$ ipython --no-banner

In [1]: import numpy as np

In [2]: from numpy import linalg as LA

In [3]: np.set_printoptions(precision=3, suppress=True, linewidth=160, floatmode="fixed")

In [4]: data = np.load("mat.npy")

In [5]: print(data)
[[-58.102  83.270  13.254 -85.358  97.452  81.529 -21.681]
 [ -3.822  12.357  13.593  34.290  -7.475  27.959 -15.634]
 [-72.072  27.064 -20.671  17.011  51.286 -35.384  20.113]
 [ 60.233 -53.904   2.979  40.873 -74.097 -25.589   1.400]]

In [6]: print([round(float(x), 3) for x in LA.svd(data, compute_uv=False)[:3]])
[223.292, 99.582, 50.093]

In [7]: data @ data
Traceback (most recent call last):
  Cell In[7], line 1
    data @ data
ValueError: matmul: Input operand 1 has a mismatch in its core dimension 0, with gufunc signature (n?,k),(k,m?)->(n?,m?) (size 4 is different from 7)


In [8]: G = data.T @ data

In [9]: print(np.allclose(G, G.T))
True

In [10]: print(np.round(np.trace(G), 3), round(float((data ** 2).sum()), 3))
62285.774 62285.774

In [11]: print(data.sum(axis=0))
[-73.763  68.787   9.155   6.816  67.166  48.515 -15.802]

In [12]: print(data.sum(axis=1))
[110.364  61.268 -12.653 -48.105]

In [13]: Y = data / np.sqrt((data ** 2).mean(axis=1, keepdims=True))

In [14]: print(LA.matrix_rank(data - data.mean(axis=1, keepdims=True)))
4

In [15]: print(LA.matrix_rank(Y) == LA.matrix_rank(data))
True

In [16]: print(Y[1])
[-0.198  0.640  0.704  1.776 -0.387  1.448 -0.810]

In [17]: feats = np.cumsum(np.array([[3, 0, 3, -3],
    ...:     [-1, -3, 0, 1],
    ...:     [3, 3, 1, -3],
    ...:     [-2, 3, 2, 0],
    ...:     [3, 1, -2, 3],
    ...:     [-3, -2, 2, 0],
    ...:     [2, -3, -2, 2],
    ...:     [-3, -1, -3, 0],
    ...:     [2, 3, -2, 0],
    ...:     [3, -3, 0, -2],
    ...:     [-2, 0, -2, -2],
    ...:     [3, -1, 1, -1],
    ...:     [2, 2, 3, 3],
    ...:     [3, -3, -1, 0],
    ...:     [-2, 3, -3, 2],
    ...:     [2, 2, -2, 3],
    ...:     [2, -2, 0, -1],
    ...:     [1, -2, 3, -3],
    ...:     [2, -3, 2, 2],
    ...:     [3, -1, -3, 0],
    ...:     [-2, 0, -2, 0],
    ...:     [1, -1, 3, 3],
    ...:     [3, 1, -2, 3],
    ...:     [3, -2, 0, -3],
    ...:     [-2, -1, 2, 1],
    ...:     [-1, 1, 2, 2],
    ...:     [3, 0, 0, 1],
    ...:     [-2, 1, 3, -2],
    ...:     [1, 3, -3, -2]]), axis=0)

In [18]: print(feats)
[[  3   0   3  -3]
 [  2  -3   3  -2]
 [  5   0   4  -5]
 [  3   3   6  -5]
 [  6   4   4  -2]
 [  3   2   6  -2]
 [  5  -1   4   0]
 [  2  -2   1   0]
 [  4   1  -1   0]
 [  7  -2  -1  -2]
 [  5  -2  -3  -4]
 [  8  -3  -2  -5]
 [ 10  -1   1  -2]
 [ 13  -4   0  -2]
 [ 11  -1  -3   0]
 [ 13   1  -5   3]
 [ 15  -1  -5   2]
 [ 16  -3  -2  -1]
 [ 18  -6   0   1]
 [ 21  -7  -3   1]
 [ 19  -7  -5   1]
 [ 20  -8  -2   4]
 [ 23  -7  -4   7]
 [ 26  -9  -4   4]
 [ 24 -10  -2   5]
 [ 23  -9   0   7]
 [ 26  -9   0   8]
 [ 24  -8   3   6]
 [ 25  -5   0   4]]

In [19]: # column 0 dominates

In [20]: P = feats @ LA.solve(feats.T @ feats, feats.T)

In [21]: print(LA.matrix_rank(np.eye(29) - P))
25

In [22]: print(np.allclose(P @ P, P))
True

In [23]: print(np.round(P @ feats[:, 3], 3) + 0)
[-3.000 -2.000 -5.000 -5.000 -2.000 -2.000  0.000  0.000  0.000 -2.000 -4.000 -5.000 -2.000 -2.000  0.000  3.000  2.000 -1.000  1.000  1.000  1.000  4.000
  7.000  4.000  5.000  7.000  8.000  6.000  4.000]
